$ python -q
>>> import numpy as np
>>> np.set_printoptions(precision=2, suppress=True, linewidth=200, legacy="1.25")
>>> X = np.load("mat.npy")
>>> print(X)
[[ -1.81  -2.67  -3.51  -3.53]
 [ -5.65  -8.35 -11.14 -11.23]
 [  5.01   7.44   9.93   9.88]
 [ -1.57  -2.49  -3.26  -3.33]
 [  0.39   0.57   0.62   0.67]
 [ -1.87  -2.65  -3.72  -3.63]
 [  4.84   7.42   9.81   9.7 ]
 [  1.35   1.91   2.56   2.65]
 [  2.83   4.29   5.69   5.73]
 [ -0.68  -0.93  -1.17  -1.16]
 [ -2.89  -4.37  -5.9   -5.79]
 [ -7.02 -10.57 -13.94 -13.98]
 [ -0.22  -0.46  -0.6   -0.64]
 [  3.75   5.63   7.55   7.55]
 [ -0.3   -0.49  -0.56  -0.62]
 [ -1.6   -2.33  -3.09  -3.14]]
>>> x0 = np.array([1, 0, 2, 2])
>>> target = X @ x0
>>> print(np.round(np.linalg.lstsq(X, target)[0], 2) + 0)
[1. 0. 2. 2.]
>>> rng = np.random.default_rng(708)
>>> target = target + 0.02 * rng.normal(size=16)
>>> print(target)
[-15.87 -50.35  44.59 -14.79   2.96 -16.59  43.89  11.75  25.73  -5.35 -26.26 -62.87  -2.72  33.95  -2.64 -14.07]
>>> c, *_ = np.linalg.lstsq(X, target)
>>> print([round(float(np.linalg.norm(np.linalg.solve(X.T @ X + lam * np.eye(4), X.T @ target))), 2) for lam in (0, 1, 10, 100)])
[2.96, 2.68, 2.67, 2.55]
>>> print(np.round(X.T @ (target - X @ c), 2) + 0)
[0. 0. 0. 0.]
>>> print(c)
[0.73 0.1  2.03 2.03]
>>> print(round(np.linalg.norm(target - X @ c), 2))
0.09
>>> cov = np.cov(X, rowvar=False)
>>> print(np.argsort(-X.std(axis=0).round(6), kind="stable"))
[2 3 1 0]
>>> print(np.polyfit(X[:, 3], X[:, 2], 1))
[1.   0.01]
>>> print(cov)
[[11.51 17.25 22.93 22.93]
 [17.25 25.87 34.38 34.38]
 [22.93 34.38 45.7  45.7 ]
 [22.93 34.38 45.7  45.7 ]]
>>> print(np.median(X, axis=0))
[-0.49 -0.71 -0.89 -0.9 ]
>>> print(X.std(axis=0))
[3.29 4.92 6.55 6.55]
>>> K = np.load("out3.npy")
>>> print(K)
[[140.1   59.21  80.17]
 [140.44  61.91  81.5 ]
 [139.9   58.1   79.85]
 [140.42  61.68  81.03]
 [138.63  57.78  80.63]
 [141.59  60.68  79.96]
 [140.84  58.9   80.36]
 [139.56  59.47  79.53]
 [139.57  60.74  80.56]
 [138.39  60.56  81.09]
 [139.43  58.94  79.19]
 [139.44  62.61  81.07]
 [139.12  60.43  79.51]
 [139.3   59.95  80.13]
 [141.19  58.78  81.22]
 [140.03  60.36  81.03]
 [139.9   59.46  80.96]
 [140.87  60.15  79.78]
 [139.99  60.57  80.25]
 [138.73  59.22  80.42]
 [139.08  59.8   79.57]
 [140.87  57.98  79.37]
 [139.92  60.79  78.49]
 [140.44  61.4   78.2 ]
 [139.45  61.58  81.58]
 [140.61  60.04  79.29]
 [140.41  61.35  80.22]
 [140.17  58.66  81.16]
 [141.22  59.22  80.67]
 [138.78  60.7   78.3 ]
 [140.62  60.25  80.14]
 [140.73  60.76  79.64]
 [139.24  60.53  79.89]
 [140.96  60.16  79.87]
 [139.9   60.51  79.81]
 [138.67  60.29  80.25]]
>>> cen = K - K.mean(axis=0)
>>> vecs = np.linalg.svd(cen)[2][:1]
>>> A2 = cen - cen @ vecs.T @ vecs
>>> print(A2.std(axis=0))
[0.81 0.09 0.82]
>>> print(np.linalg.norm(A2, axis=1).round(6).argmax())
29
>>> print(np.cov(cen @ vecs.T, rowvar=False))
1.2730857768623502
>>> x0 = np.array([3, 3, 3])
>>> target = K @ x0
>>> print(np.linalg.lstsq(K, target)[0])
[3. 3. 3.]
>>> print(np.round(np.linalg.pinv(K) @ K, 2) + 0)
[[1. 0. 0.]
 [0. 1. 0.]
 [0. 0. 1.]]
>>> target = target + 0.05 * rng.normal(size=36)
>>> print(target)
[838.51 851.46 833.52 849.47 831.18 846.8  840.31 835.75 842.58 840.12 832.67 849.36 837.13 838.18 843.63 844.17 841.   842.44 842.39 835.09 835.48 834.62 837.58 840.09 847.78 839.83 845.97 839.94
 843.43 833.41 842.97 843.42 838.95 842.95 840.67 837.61]
>>> c, *_ = np.linalg.lstsq(K, target)
>>> print(np.round(K.T @ (target - K @ c), 2) + 0)
[0. 0. 0.]
>>> print(np.linalg.norm(K, axis=1).argmax())
1
>>> print(np.round(np.linalg.norm(K[6] - K[8]), 2))
2.24
>>> d = np.linalg.norm(K[:, None] - K[None], axis=-1)
>>> print(np.unravel_index(d.round(6).argmax(), d.shape))
(11, 21)
>>> print(np.linalg.matrix_rank(d ** 2))
5
>>> print(d.mean(axis=1).argmax())
4
>>> print(d[28].round(6).argsort(kind="stable")[:4])
[28  6 14  0]
>>> print((d + 1e9 * np.eye(36)).round(6).argmin(axis=1))
[ 6  3 21  1 19 33 28 20 18 35  7 24 32 20 28  8  0 33 34 13  7  2 23 22  1 17  3 16  6 22 33 17 12 17 18 32]
>>> cen = K - K.mean(axis=0)
>>> U, s, VT = np.linalg.svd(cen, full_matrices=False)
>>> print(s)
[6.68 4.99 4.88]
>>> print(np.searchsorted(np.cumsum(s ** 2) / (s ** 2).sum(), 0.9) + 1)
3
>>> print(np.abs(VT[0]).argmax())
1
>>> print(np.round(cen.mean(axis=0), 2) + 0)
[0. 0. 0.]
>>> J = np.load("layer18.npy")
>>> print(J)
[[ 3  3  3  3]
 [ 3  6  6  6]
 [ 3  6  9  9]
 [ 3  6  9 12]]
>>> ev, vecs = np.linalg.eigh(J)
>>> x0 = np.array([2, 3, -1, -3])
>>> print(vecs * np.maximum(ev, 0) @ vecs.T)
[[ 3.  3.  3.  3.]
 [ 3.  6.  6.  6.]
 [ 3.  6.  9.  9.]
 [ 3.  6.  9. 12.]]
>>> print(np.round(x0 @ J @ x0 / (x0 @ x0), 2), round(ev[0], 2), round(float(ev[-1]), 2))
3.52 0.85 24.87
>>> print(vecs * np.sqrt(ev) @ vecs.T)
[[1.49 0.64 0.46 0.4 ]
 [0.64 1.95 1.03 0.85]
 [0.46 1.03 2.35 1.49]
 [0.4  0.85 1.49 2.98]]
>>> print(np.abs(J).sum(axis=1).max(), round(float(np.abs(ev).max()), 2))
30 24.87
>>> print(x0 @ J @ x0)
81
>>> E = np.load("block8.npy")
>>> print(E)
[[0 1 0 0 0 1 0 0]
 [1 0 1 0 1 1 0 0]
 [0 1 0 0 0 0 1 1]
 [0 0 0 0 0 0 0 0]
 [0 1 0 0 0 1 0 1]
 [1 1 0 0 1 0 0 0]
 [0 0 1 0 0 0 0 1]
 [0 0 1 0 1 0 1 0]]
>>> U, s, VT = np.linalg.svd(E)
>>> vecs = VT[:(s > 1e-8).sum()]
>>> x0 = E[3] + 4 * E[1] + rng.integers(2) * np.eye(8)[2]
>>> print(x0)
[4. 0. 5. 0. 4. 4. 0. 0.]
>>> print(np.round(np.diag(vecs.T @ vecs), 2) + 0)
[1. 1. 1. 0. 1. 1. 1. 1.]
>>> print(np.allclose(vecs.T @ vecs @ x0, x0))
True
>>> print(np.sort(np.abs(np.linalg.eigvals(E))))
[0.   0.28 0.44 1.   1.43 1.76 2.16 2.98]
>>> print(np.linalg.matrix_power(E, 4))
[[11 10 10  0 14 10  4  4]
 [10 27  8  0 12 18  9 17]
 [10  8 17  0 16 10  8  8]
 [ 0  0  0  0  0  0  0  0]
 [14 12 16  0 20 12  8  6]
 [10 18 10  0 12 17  5 11]
 [ 4  9  8  0  8  5  8  8]
 [ 4 17  8  0  6 11  8 16]]
>>> assert E == E.T
Traceback (most recent call last):
  File "<python-input-70>", line 1, in <module>
    assert E == E.T
           ^^^^^^^^
ValueError: The truth value of an array with more than one element is ambiguous. Use a.any() or a.all()
>>> print(np.allclose(E @ E.T, E.T @ E))
True
>>> print(E @ E)
[[2 1 1 0 2 1 0 0]
 [1 4 0 0 1 2 1 2]
 [1 0 3 0 2 1 1 1]
 [0 0 0 0 0 0 0 0]
 [2 1 2 0 3 1 1 0]
 [1 2 1 0 1 3 0 1]
 [0 1 1 0 1 0 2 1]
 [0 2 1 0 0 1 1 3]]
>>> U, s, VT = np.linalg.svd(K)
>>> print(s)
[1032.66    6.47    4.92]
>>> print(np.argmax(s[:-1] / (s[1:] + 1e-6)) + 1)
1
>>> A2 = U[:, :1] @ np.diag(s[:1]) @ VT[:1]
>>> print(round(float(np.linalg.norm(K - A2) / np.linalg.norm(K)), 2))
0.01
>>> print(np.linalg.matrix_rank(A2))
1
>>> print(np.linalg.matrix_rank(K, rtol=0.05))
1
>>> rk = np.linalg.matrix_rank(E)
>>> print(rk)
7
>>> ns = np.linalg.svd(E)[2][rk:].T
>>> print(np.round(E @ ns, 2) + 0)
[[0.]
 [0.]
 [0.]
 [0.]
 [0.]
 [0.]
 [0.]
 [0.]]
>>> print([int(np.linalg.matrix_rank(np.delete(E, i, axis=0))) for i in range(8)])
[6, 6, 6, 7, 6, 6, 6, 6]
>>> print(np.allclose(E @ ns, 0))
True
>>> print(np.round(ns[:, 0] / ns[np.abs(ns[:, 0]).round(6).argmax(), 0], 2) + 0)
[0. 0. 0. 1. 0. 0. 0. 0.]
>>> print(np.round(ns @ ns.T, 2) + 0)
[[0. 0. 0. 0. 0. 0. 0. 0.]
 [0. 0. 0. 0. 0. 0. 0. 0.]
 [0. 0. 0. 0. 0. 0. 0. 0.]
 [0. 0. 0. 1. 0. 0. 0. 0.]
 [0. 0. 0. 0. 0. 0. 0. 0.]
 [0. 0. 0. 0. 0. 0. 0. 0.]
 [0. 0. 0. 0. 0. 0. 0. 0.]
 [0. 0. 0. 0. 0. 0. 0. 0.]]
>>> data = np.load("x.npy")
>>> print(data)
[[  4   0   5   1   1   5   1   0  -1   2]
 [  7  -5   2   3  -2   0   6  -3   4   1]
 [  3  -5  -3   2  -3  -5   5  -3   5  -1]
 [  4   0   5   1   1   5   1   0  -1   2]
 [  6 -10  -6   4  -6 -10  10  -6  10  -2]
 [ 14 -10   4   6  -4   0  12  -6   8   2]
 [  0   0   0   0   0   0   0   0   0   0]
 [  6 -10  -6   4  -6 -10  10  -6  10  -2]]
>>> U, s, VT = np.linalg.svd(data)
>>> print(s.round(2) + 0)
[42.39 19.62  0.    0.    0.    0.    0.    0.  ]
>>> A2 = U[:, :2] @ np.diag(s[:2]) @ VT[:2]
>>> print(np.linalg.matrix_rank(data, rtol=0.05))
2
